$ python3 -q
>>> import numpy as np
>>> import numpy.linalg as la
>>> np.set_printoptions(suppress=True, linewidth=100)
>>> K = np.loadtxt("test10.csv", delimiter=",")
>>> K
array([[ 0.1,  0.4,  0.8,  1. ,  0.1,  2.9, -0.1, -1.3, -0.2, -1.6,  0.6, -0.2,  0. ],
       [ 0.1,  0.2,  0.1, -1.3, -1. ,  1.4, -0.4, -0.2,  2.4,  2.4, -0.4,  2. , -0.8],
       [ 0.6, -0.4, -0.2, -1.1,  0.4, -0.6, -0.2,  0. ,  1.1,  2. ,  1.6,  1.2,  1.4],
       [ 0.9, -0.1,  1. , -0.9, -0.2, -1.2,  0.2, -2.2, -1.6,  1. ,  1.1,  2.4, -0.2],
       [-0.7, -1. , -1.1, -0.8, -0.8, -1. ,  1.9, -3.2, -0.3,  0.2,  0. , -0.7,  0. ],
       [-1.4, -1.2, -1.9, -0.7,  1.5,  0.2,  0. ,  0.6,  1. , -1.5, -1.5,  0.4,  0.3],
       [ 0.3, -0.2,  0.6,  2.2,  0.1,  0. ,  0.3, -0.2,  1.3, -0.1, -1.3, -1.3,  1.8],
       [ 0.4, -0.5,  1. , -1. , -2.2, -0.1,  0.5,  1.7, -0.9, -1.4,  2.1, -1. ,  0.8],
       [ 1.1,  2. , -1.7,  1.5,  0.3, -0.5,  1.4,  1.4, -1.6,  0.3, -0.2,  2. ,  0.9],
       [ 0.5,  0.4, -1. , -1.1,  0.6,  1.9, -0.2, -0.1,  0.1, -1. , -0.9,  0. ,  0. ],
       [ 2.1,  2.1, -0.6,  0.1,  1.1, -0.4,  1.7,  0.7, -1. ,  1.3,  0.9, -0.5, -0.8],
       [ 0. ,  0.2, -0.9, -0.5, -0.8,  0.2, -0.3, -0.1,  1.2,  0.2,  0.7, -0.5,  0.1]])
>>> x = np.array([0, 2, 1, 1, 2, 2, 0, 1, 0, 2, 1, 1, 2])
>>> (K @ x).argmax()
np.int64(8)
>>> np.round(np.einsum("ij,j->i", K, x), 1)
array([  4.5,   4.6,   7.1,   0. , -11. ,  -4.5,   3.2,  -4. ,   9. ,   0.7,   7.2,  -1.5])
>>> np.sign((K @ x).round(6))
array([ 1.,  1.,  1.,  0., -1., -1.,  1., -1.,  1.,  1.,  1., -1.])
>>> np.round((K * x).sum(axis=1), 1) + 0
array([  4.5,   4.6,   7.1,   0. , -11. ,  -4.5,   3.2,  -4. ,   9. ,   0.7,   7.2,  -1.5])
>>> arr = np.loadtxt("block16.csv", delimiter=",")
>>> arr
array([[ 1.2, -1.3, -1.1, -0.2,  2.7, -0.6,  1. , -0.2,  1.5,  0.1, -0.8, -1.4,  1. , -0.1,  1. ],
       [ 1.5,  0.6, -1.4,  1.3, -1.5,  1.1,  0. , -0.1,  0.4, -0.7,  0.1, -0.5, -0.7,  0.1,  1.2],
       [-0.5,  0.7,  1.2,  0.8,  0.1,  0.7, -0.7, -0.8, -0.4,  0.1,  2.1,  0.8,  1.6,  0.7,  1. ],
       [-0.4, -2.5,  0.7, -0.1,  1. ,  0.1,  0.9, -0.9,  0.9,  0.5,  0.2,  0.3,  0.5, -0.8, -0.1],
       [ 0.9,  1.6, -1.6, -0.2,  0.8, -0.4,  0. ,  1.8,  1.5,  1.4, -1.5,  0.6,  1.1,  2. ,  1.8],
       [ 0.5,  0.3, -1.5,  0.6,  1.9,  0.1, -1.2,  1.4,  1.4,  0.6, -0.4,  0.6,  0.3, -0.1, -0.7],
       [ 0.6,  1.7, -1.7, -0.3,  0.3,  0. ,  0.2,  0.9,  1.1,  1.4, -1.4,  0.6,  1.3,  2. ,  1.7],
       [ 0.5, -0.2, -3.1, -0.2,  1.1, -1. ,  0.1, -0.6,  1.1,  0.4, -0.1, -1.8, -0.3,  0.2,  0.6]])
>>> x = np.array([-2, 0, -2, -2, -2, -2, 3, 1, -1, -2, -2, 3, 3, 0, -1])
>>> np.round(arr @ np.ones(15), 1)
array([ 2.8,  1.4,  7.4,  0.3,  9.8,  3.8,  8.4, -3.3])
>>> np.round((arr * x).sum(axis=1), 1)
array([-3.5, -6.1, -5.3, -0.6,  4.8, -3.8,  6.6, -3.5])
>>> la.norm(arr @ x) <= la.norm(arr, 2) * la.norm(x) + 1e-9
np.True_
>>> np.round(np.einsum("ij,j->i", arr, x), 1)
array([-3.5, -6.1, -5.3, -0.6,  4.8, -3.8,  6.6, -3.5])
>>> F = np.loadtxt("dump.csv", delimiter=",")
>>> F
array([[ 0.1, -1. ,  1.7,  0.1,  0.7,  0. , -0.4,  1.3, -1. ,  0.4,  0.8, -1. ],
       [ 0.8, -1.4, -1.1,  0.2, -0.1,  1.2, -0.7,  0.6,  0.9, -0.8,  0. , -1.3],
       [ 0.6, -0.9,  0.5,  0.6,  0.9,  0.1, -1. ,  1.5,  0.9, -0.1,  1.5, -0.2],
       [ 0.2,  0.5,  0.7,  0.8,  0.2, -2.1,  0.8, -0.6,  0.4,  0. ,  0.6, -1.2],
       [ 1.5,  0.9, -0.3, -1.2,  0.8, -1.2, -0.6,  0.5,  1.1, -0.3,  0.2,  0.7],
       [ 0. ,  0.2,  0. , -0.7,  1.7, -0.5, -0.6,  0.3, -1.7, -1.2, -0.7, -0.1],
       [-2. ,  0.6, -1. ,  0.4, -0.2,  0.7,  0.6, -0.5,  0.6,  0.6,  1. ,  0.9],
       [ 1. ,  0.5, -0.2,  0.4,  0.4, -0.9, -0.3, -1.5, -1.8, -0.4,  0.5,  0.8],
       [-0.9, -0.2,  0.5, -1.2, -0.9,  1.1, -0.6, -1.3,  0.8, -1.1,  0.1,  0.6],
       [-0.5,  1.2, -0.7, -0.5, -0.8, -0.7, -0.8, -0.2, -0.5, -2. ,  0.2,  0.6],
       [ 1.8,  0.2, -0.8,  0.3, -0.9,  0.2, -0.9, -0.9, -0.3, -1. , -1.2, -0.4],
       [ 1. ,  1. , -0.5, -1.5,  1. ,  0.7,  0.1,  0.8,  0.9,  0.2, -1.1, -0.5],
       [ 1.3, -0.4,  0.6,  0.5,  1.1,  1.3,  1.2,  0.4, -0.2,  0.8,  1.2,  0.3],
       [-1.1, -1.1,  0.6,  0.2,  0.8,  0.6,  1.3,  0.4, -0.7,  1.1, -1.3, -0.1],
       [-0.2,  1.2, -0.2,  1.9, -0.4,  1.6, -0.4, -1. ,  0.4,  0.2,  0.4,  0. ],
       [-0.5,  0. ,  0.8, -0.3, -0.1,  1.2,  1.7,  0.2,  0.8, -1. , -0.9,  1.1],
       [ 0.6, -1.1,  0.6,  0.1, -1.9,  0.7,  0.7,  0.3,  0.6,  0.3,  1.4, -0.3],
       [-0.4,  0.1, -1.2, -1.2, -0.3,  0.5, -0.5,  1. , -1.1,  0.4,  1.5, -0.9],
       [ 1.2,  0.3, -0.4, -1.3, -1. , -0.8, -0.4,  1.4, -0.8,  0.3, -0.1,  1. ],
       [-0.8,  0.2,  0. ,  0.3, -0.9, -0.6, -1.2, -0.6, -0.7,  1.6,  1.2,  1. ],
       [-1.6, -1. ,  1.2, -0.7,  0.5,  0.3,  1.1, -0.5,  1. ,  0.7,  0.5, -0.2],
       [-0.2, -1.4,  0. , -0.9, -1.6, -0.5, -0.6,  0.1,  1.1, -1.2,  0.7,  0.1],
       [-0.6,  1.9,  0.7,  0.6,  0.4, -0.4,  0. ,  0. , -0.5, -0.1,  1.3,  1.3],
       [ 0.7, -0.5, -1.1,  1. , -0.1, -1.2, -0.3,  1.2,  0.4, -0.4, -1.7, -0.3],
       [ 1.2, -0.7, -0.6,  1.1, -0.9, -0.4, -0.6, -1.2,  0.6, -0.1, -1.4,  0.6],
       [-0.3, -0.8,  0.2, -0.6, -0.5, -0.6, -1.6, -1.8,  0.2, -0.8, -0.2, -0.7],
       [-1.4, -0.2,  1.3,  0.7,  1.5,  0.2,  0.7, -1.1,  0.4, -0.2,  0.3, -0.6],
       [-1.2, -1. ,  0.6,  1.3, -0.1, -1.7,  0.1, -0.5,  1. , -0.4,  0.2, -0.5],
       [-0.6, -1.6,  0.6, -0.1,  0.1, -0.4,  0.3,  1. ,  1.8, -0.2, -0.4,  1.1],
       [-0.5, -0.6, -1.1, -0.6, -0.3, -0.8, -1.1,  0. ,  0.9,  0. , -1. , -1.7],
       [ 1.3,  1.3,  0.1, -0.5,  0.3, -0.2,  0.5,  0.7, -1.9,  0.5, -0.8, -0.4],
       [ 0. ,  0.4, -0.8, -0.5, -1.3, -0.4,  0.4, -1.6,  0.9, -1.2,  0.9, -0.5],
       [ 0.6, -0.7, -0.4,  1.2,  0. , -0.2,  0.1,  0. ,  1.2,  2.2,  0.2, -0.2],
       [ 1.4,  0.1,  0.3, -0.5, -2.3,  0.4, -0.7, -0.1,  0.4, -0.3, -0.2, -0.6],
       [-1.4, -1.3,  0.1,  0. ,  0.8, -0.1,  0.3,  1.5, -0.8, -1. , -0.4,  0.8],
       [ 1.2, -1. , -0.2, -1. ,  0.1, -0.3, -0.7,  1.8,  1. , -0.8,  0.1, -0.1],
       [-0.5,  0.5, -0.9, -0.5, -0.6, -0.8,  0.1,  1. ,  0.9,  0.9, -1.5,  1.1],
       [ 1.1, -1. ,  0.6, -0.1,  0.4,  0.4,  0.6,  1.7, -1. ,  1.1, -0.4,  0.7],
       [-0.1,  0.2, -0.5,  2.2,  0.8,  0.3,  0.8, -1.1, -0.6, -0.5,  0.7, -0.1],
       [ 1. , -0.8, -0.3, -0.6,  0.5,  1.7,  0.4, -1. , -0.6,  0.7,  1.3,  0.3],
       [-0.2,  1.5, -1.2, -1.4, -0.8, -0.2, -0.1,  1.1, -0.6, -0.2, -0.6,  0.8],
       [ 0.7, -0.2, -1.7,  0.7,  0.1, -1.4, -1.4,  0. ,  0.1,  0.6,  0.6,  0.7],
       [-0.1,  0.4,  0.1,  0.8, -1. , -0.3, -1. , -1. ,  0.3, -2.1,  0.4,  0.7],
       [-0.8, -0.6,  1. , -1.5,  0.9,  0.7,  1.2, -0.2,  0.3,  0.7, -0.1,  1.3]])
>>> x = np.array([4, 2, 0, 4, 2, 4, 0, 6, 7, 0, 9, 6])
>>> np.sign((F @ x).round(6))
array([ 1.,  1.,  1., -1.,  1., -1.,  1., -1., -1., -1., -1.,  1.,  1., -1.,  1.,  1.,  1.,  1.,
        1.,  1., -1.,  1.,  1., -1., -1., -1., -1., -1.,  1., -1., -1., -1.,  1., -1., -1.,  1.,
       -1.,  1.,  1.,  1., -1.,  1.,  1.,  1.])
>>> F @ np.eye(12)[3]
array([ 0.1,  0.2,  0.6,  0.8, -1.2, -0.7,  0.4,  0.4, -1.2, -0.5,  0.3, -1.5,  0.5,  0.2,  1.9,
       -0.3,  0.1, -1.2, -1.3,  0.3, -0.7, -0.9,  0.6,  1. ,  1.1, -0.6,  0.7,  1.3, -0.1, -0.6,
       -0.5, -0.5,  1.2, -0.5,  0. , -1. , -0.5, -0.1,  2.2, -0.6, -1.4,  0.7,  0.8, -1.5])
>>> np.round(F @ np.ones(12), 1)
array([ 1.7, -1.7,  4.4,  0.3,  2.1, -3.3,  1.7, -1.5, -3.1, -4.7, -3.9,  2.1,  8.1,  0.7,  3.5,
        3. ,  2. , -2.1, -0.6, -0.5,  1.3, -4.4,  4.6, -2.3, -2.4, -7.5,  1.6, -2.2,  1.6, -6.8,
        0.9, -3.7,  4. , -2.1, -1.5,  0.1, -0.3,  4.1,  2.1,  2.6, -1.9, -1.2, -2.8,  2.9])
>>> la.norm(F @ x) <= la.norm(F, 2) * la.norm(x) + 1e-9
np.True_
>>> (F @ x).argmax()
np.int64(2)
